$ python -q
>>> import numpy as np
>>> np.set_printoptions(precision=2, suppress=True, linewidth=100, floatmode="fixed")
>>> rnd = lambda a: np.round(a, 2) + 0
>>> data = np.array([[0, 1, 0, 0], [0, 0, 0, 0], [0, 0, 0, 0], [0, 0, 0, 0]])
>>> data
array([[0, 1, 0, 0],
       [0, 0, 0, 0],
       [0, 0, 0, 0],
       [0, 0, 0, 0]])
>>> # splits into 3 blocks
>>> np.einsum("ij,ji->", data, data)
np.int64(0)
>>> np.einsum("ii->", data)
np.int64(0)
>>> np.poly(data)
array([1.00, 0.00, 0.00, 0.00, 0.00])
>>> np.kron(np.eye(2, dtype=int), data)
array([[0, 1, 0, 0, 0, 0, 0, 0],
       [0, 0, 0, 0, 0, 0, 0, 0],
       [0, 0, 0, 0, 0, 0, 0, 0],
       [0, 0, 0, 0, 0, 0, 0, 0],
       [0, 0, 0, 0, 0, 1, 0, 0],
       [0, 0, 0, 0, 0, 0, 0, 0],
       [0, 0, 0, 0, 0, 0, 0, 0],
       [0, 0, 0, 0, 0, 0, 0, 0]])
>>> np.linalg.matrix_rank(data - data[0, 0] * np.eye(4))
np.int64(1)
>>> rnd(np.sort(np.linalg.eigvals(data)))
array([0.00, 0.00, 0.00, 0.00])
>>> np.prod(np.diag(data)), rnd(np.linalg.det(data))
(np.int64(0), np.float64(0.0))
>>> r = np.linalg.matrix_rank(data)
>>> r
np.int64(1)
>>> null = np.linalg.svd(data)[2][r:].T
>>> data @ null
array([[0.00, 0.00, 0.00],
       [0.00, 0.00, 0.00],
       [0.00, 0.00, 0.00],
       [0.00, 0.00, 0.00]])
>>> np.linalg.matrix_rank(data.T @ data), np.linalg.matrix_rank(data @ data.T)
(np.int64(1), np.int64(1))
>>> null.shape
(4, 3)
>>> [int(np.linalg.matrix_rank(data[:i])) for i in range(1, len(data) + 1)]
[1, 1, 1, 1]
>>> np.allclose(data @ null, 0)
True
>>> null @ null.T
array([[1.00, 0.00, 0.00, 0.00],
       [0.00, 0.00, 0.00, 0.00],
       [0.00, 0.00, 1.00, 0.00],
       [0.00, 0.00, 0.00, 1.00]])
>>> rng = np.random.default_rng(9170)
>>> B = data + rng.integers(-2, 3, (4, 1)) @ rng.integers(-2, 3, (1, 4))
>>> B
array([[-2,  1, -4, -2],
       [ 2,  0,  4,  2],
       [-1,  0, -2, -1],
       [ 1,  0,  2,  1]])
>>> rnd(np.linalg.svd(B - data, compute_uv=False))
array([7.75, 0.00, 0.00, 0.00])
>>> B.reshape(-1, 2)
array([[-2,  1],
       [-4, -2],
       [ 2,  0],
       [ 4,  2],
       [-1,  0],
       [-2, -1],
       [ 1,  0],
       [ 2,  1]])
>>> t3 = B.reshape(4, 2, -1)
>>> t3.transpose(1, 0, 2)
array([[[-2,  1],
        [ 2,  0],
        [-1,  0],
        [ 1,  0]],

       [[-4, -2],
        [ 4,  2],
        [-2, -1],
        [ 2,  1]]])
>>> np.swapaxes(t3, 1, 2)[3]
array([[1, 2],
       [0, 1]])
>>> np.einsum("ihd,jhd->hij", t3, t3).shape
(2, 4, 4)
>>> t3.shape
(4, 2, 2)
>>> np.einsum("ihd,ihd->ih", t3, t3)
array([[ 5, 20],
       [ 4, 20],
       [ 1,  5],
       [ 1,  5]])
>>> B = np.array([[2, -1], [-1, -2], [2, -3]])
>>> basis = np.array([[1, 0, 0, 0], [2, 0, 1, 0]])
>>> m1 = B @ basis
>>> m1
array([[ 0,  0, -1,  0],
       [-5,  0, -2,  0],
       [-4,  0, -3,  0]])
>>> # columns 1 and 3 are equal
>>> Uu, sigma, Vt = np.linalg.svd(m1)
>>> np.argmax(sigma[:-1] / (sigma[1:] + 1e-6)) + 1
np.int64(2)
>>> B = Uu[:, :2] @ np.diag(sigma[:2]) @ Vt[:2]
>>> rnd(B)
array([[ 0.00,  0.00, -1.00,  0.00],
       [-5.00,  0.00, -2.00,  0.00],
       [-4.00,  0.00, -3.00,  0.00]])
>>> rnd(np.abs(m1 - B).max())
np.float64(0.0)
>>> rnd(np.linalg.norm(m1 - B) / np.linalg.norm(m1))
np.float64(0.0)
>>> B = m1 / np.sqrt((m1 ** 2).mean(axis=1, keepdims=True))
>>> np.linalg.matrix_rank(B) == np.linalg.matrix_rank(m1)
np.True_
>>> rnd(np.linalg.norm(B, axis=1))
array([2.00, 2.00, 2.00])
>>> B[0]
array([ 0.00,  0.00, -2.00,  0.00])
>>> A = np.array([[0.13, -0.39, -0.65],
...     [0.1, 0.77, 1.7],
...     [-0.16, -0.73, -1.24],
...     [-0.02, -0.12, -0.45],
...     [0.03, 0.09, 0.55],
...     [-0.02, 0.37, 0.75],
...     [0.17, 0.34, 0.46],
...     [-0.05, 0.34, 1.08],
...     [0.04, -0.06, 0.42],
...     [0.03, -0.94, -2.11],
...     [0.0, -0.9, -1.73],
...     [0.21, -1.2, -2.21],
...     [0.09, 0.34, 0.55],
...     [0.01, 0.13, 0.45],
...     [-0.06, -1.02, -1.62],
...     [0.08, -0.03, -0.32],
...     [0.07, 0.73, 1.47],
...     [0.05, 1.47, 3.06],
...     [-0.06, 0.62, 1.11]])
>>> dist = np.linalg.norm(A[:, None] - A[None], axis=-1)
>>> dist[15].round(6).argsort(kind="stable")[:4]
array([15,  3,  0,  8])
>>> (dist + 1e9 * np.eye(19)).round(6).argmin(axis=1)
array([ 3, 16, 14, 15, 13, 12, 12, 18, 13, 11, 14,  9,  6,  4, 10,  3,  1,  1,  7])
>>> dist.mean(axis=1).argmax()
np.int64(17)
>>> np.linalg.matrix_rank(dist ** 2)
np.int64(5)
>>> dist.shape
(19, 19)
>>> x0 = np.array([-3, 2, -3])
>>> np.linalg.norm(A @ x0) <= np.linalg.norm(A, 2) * np.linalg.norm(x0) + 1e-9
np.True_
>>> x0 = np.array([0, 1, -3])
>>> rhs = A @ x0
>>> rnd(np.linalg.pinv(A) @ A)
array([[1.00, 0.00, 0.00],
       [0.00, 1.00, 0.00],
       [0.00, 0.00, 1.00]])
>>> rnd(np.linalg.lstsq(A, rhs)[0])
array([ 0.00,  1.00, -3.00])
>>> rhs = rhs + 0.1 * rng.normal(size=19)
>>> rnd(rhs)
array([ 1.75, -4.28,  2.97,  1.28, -1.59, -1.93, -0.90, -2.97, -1.33,  5.39,  4.28,  5.43, -1.35,
       -1.24,  3.97,  0.77, -3.74, -7.75, -2.83])
>>> b, *_ = np.linalg.lstsq(A, rhs)
>>> rnd(np.linalg.norm(rhs - A @ b))
np.float64(0.33)
>>> b.round()
array([ 0.00,  1.00, -3.00])
>>> rnd(b)
array([ 0.25,  0.88, -2.96])
>>> rnd(A.T @ (rhs - A @ b))
array([0.00, 0.00, 0.00])
>>> [round(float(np.linalg.norm(np.linalg.solve(A.T @ A + lam * np.eye(3), A.T @ rhs))), 2) for lam in (0, 1, 10, 100)]
[3.09, 2.24, 1.84, 0.7]
>>> th = np.radians(30)
>>> Rm = np.eye(3)
>>> Rm[2, 2] = Rm[1, 1] = np.cos(th)
>>> Rm[2, 1], Rm[1, 2] = -np.sin(th), np.sin(th)
>>> rnd(Rm)
array([[ 1.00,  0.00,  0.00],
       [ 0.00,  0.87,  0.50],
       [ 0.00, -0.50,  0.87]])
>>> B = A @ Rm.T
>>> np.allclose(A @ A.T, B @ B.T)
True
>>> rnd(np.linalg.det(Rm)), rnd(np.trace(Rm))
(np.float64(1.0), np.float64(2.73))
>>> [round(float(x), 2) for x in np.linalg.svd(A, compute_uv=False)[:3]]
[6.68, 0.49, 0.4]
>>> np.linalg.matrix_rank(A, rtol=0.1)
np.int64(1)
>>> round(np.log10(np.linalg.cond(A)))
1
>>> X = np.eye(2, dtype=int)[rng.permutation(2)]
>>> X
array([[0, 1],
       [1, 0]])
>>> np.all(np.linalg.eigvalsh(X) > 0)
np.False_
>>> try:
...     np.linalg.cholesky(X)
... except np.linalg.LinAlgError as e:
...     print(e)
... 
Matrix is not positive definite
>>> feats = np.load("dump.npy")
>>> feats
array([[-5,  0,  0],
       [ 0,  5, -9],
       [ 0,  2,  3]])
>>> np.trace(feats)
np.int64(3)
>>> rnd(np.sort(np.abs(np.linalg.eigvals(feats))))
array([5.00, 5.74, 5.74])
>>> feats @ feats
array([[ 25,   0,   0],
       [  0,   7, -72],
       [  0,  16,  -9]])
>>> np.allclose(feats, feats.T)
False
>>> (feats + feats.T) / 2
array([[-5.00,  0.00,  0.00],
       [ 0.00,  5.00, -3.50],
       [ 0.00, -3.50,  3.00]])
>>> np.allclose(feats @ feats.T, feats.T @ feats)
False
>>> B = feats[0, 0] * feats[1:] - np.outer(feats[1:, 0], feats[0])
>>> B
array([[  0, -25,  45],
       [  0, -10, -15]])
>>> np.flatnonzero(~B.round(6).any(axis=1))
array([], dtype=int64)
>>> E = np.loadtxt("w.csv", delimiter=",")
>>> E
array([[  5.92,   2.48,   5.17],
       [ 15.03, -15.66, -11.75],
       [ 23.66,  -4.33,  23.90],
       [ 14.56,   2.33, -12.06],
       [-37.75,   1.29, -13.37],
       [ 12.32,  30.41,  -8.70],
       [-27.96,   0.18, -13.58],
       [ 38.40, -32.24,   0.87],
       [ 21.90,  22.00,  27.84],
       [ -5.67,  -0.55, -22.91],
       [ -3.17, -12.59,  -8.46],
       [ 26.30,  23.08,  -2.40],
       [ -5.69,   6.42,  17.25],
       [  8.72,   5.75, -25.37],
       [-47.83,   8.34, -37.05],
       [-16.30,   4.02, -22.71],
       [ 17.59, -11.48, -16.12],
       [-13.30, -38.82,  14.03],
       [  8.16,   7.13, -28.61],
       [ 16.94,  13.27,   7.72],
       [ 20.91,   3.60,  -4.10],
       [-19.47, -25.09,  10.00],
       [-16.90,   7.48,   9.37]])
>>> X[:, 1] @ X[:, 0]
np.int64(0)
>>> rnd(np.linalg.pinv(X))
array([[0.00, 1.00],
       [1.00, 0.00]])
>>> X.T @ X
array([[1, 0],
       [0, 1]])
>>> rnd(np.linalg.norm(X, axis=0))
array([1.00, 1.00])
>>> Ac = (E - E.mean(axis=0)) / E.std(axis=0)
>>> rnd(Ac.std(axis=0))
array([1.00, 1.00, 1.00])
>>> b = np.linalg.lstsq(np.delete(Ac, 2, axis=1), Ac[:, 2])[0]
>>> rnd(1 - np.var(Ac[:, 2] - np.delete(Ac, 2, axis=1) @ b))
np.float64(0.12)
>>> np.abs(b).argmax()
np.int64(0)
>>> B = np.c_[E[:, :2] @ np.array([[4, 4], [1, 5]]), np.array([4, 4, 2, 0, 4, 4, 2, 0, 2, 2, 0, 4, 2, 1, 5, 4, 3, 3, 2, 2, 5, 1, 1])]
>>> rnd(B)
array([[  26.16,   36.08,    4.00],
       [  44.46,  -18.18,    4.00],
       [  90.31,   72.99,    2.00],
       [  60.57,   69.89,    0.00],
       [-149.71, -144.55,    4.00],
       [  79.69,  201.33,    4.00],
       [-111.66, -110.94,    2.00],
       [ 121.36,   -7.60,    0.00],
       [ 109.60,  197.60,    2.00],
       [ -23.23,  -25.43,    2.00],
       [ -25.27,  -75.63,    0.00],
       [ 128.28,  220.60,    4.00],
       [ -16.34,    9.34,    2.00],
       [  40.63,   63.63,    1.00],
       [-182.98, -149.62,    5.00],
       [ -61.18,  -45.10,    4.00],
       [  58.88,   12.96,    3.00],
       [ -92.02, -247.30,    3.00],
       [  39.77,   68.29,    2.00],
       [  81.03,  134.11,    2.00],
       [  87.24,  101.64,    5.00],
       [-102.97, -203.33,    1.00],
       [ -60.12,  -30.20,    1.00]])
>>> np.linalg.matrix_rank(np.c_[E, B])
np.int64(4)
>>> np.linalg.matrix_rank(B)
np.int64(3)
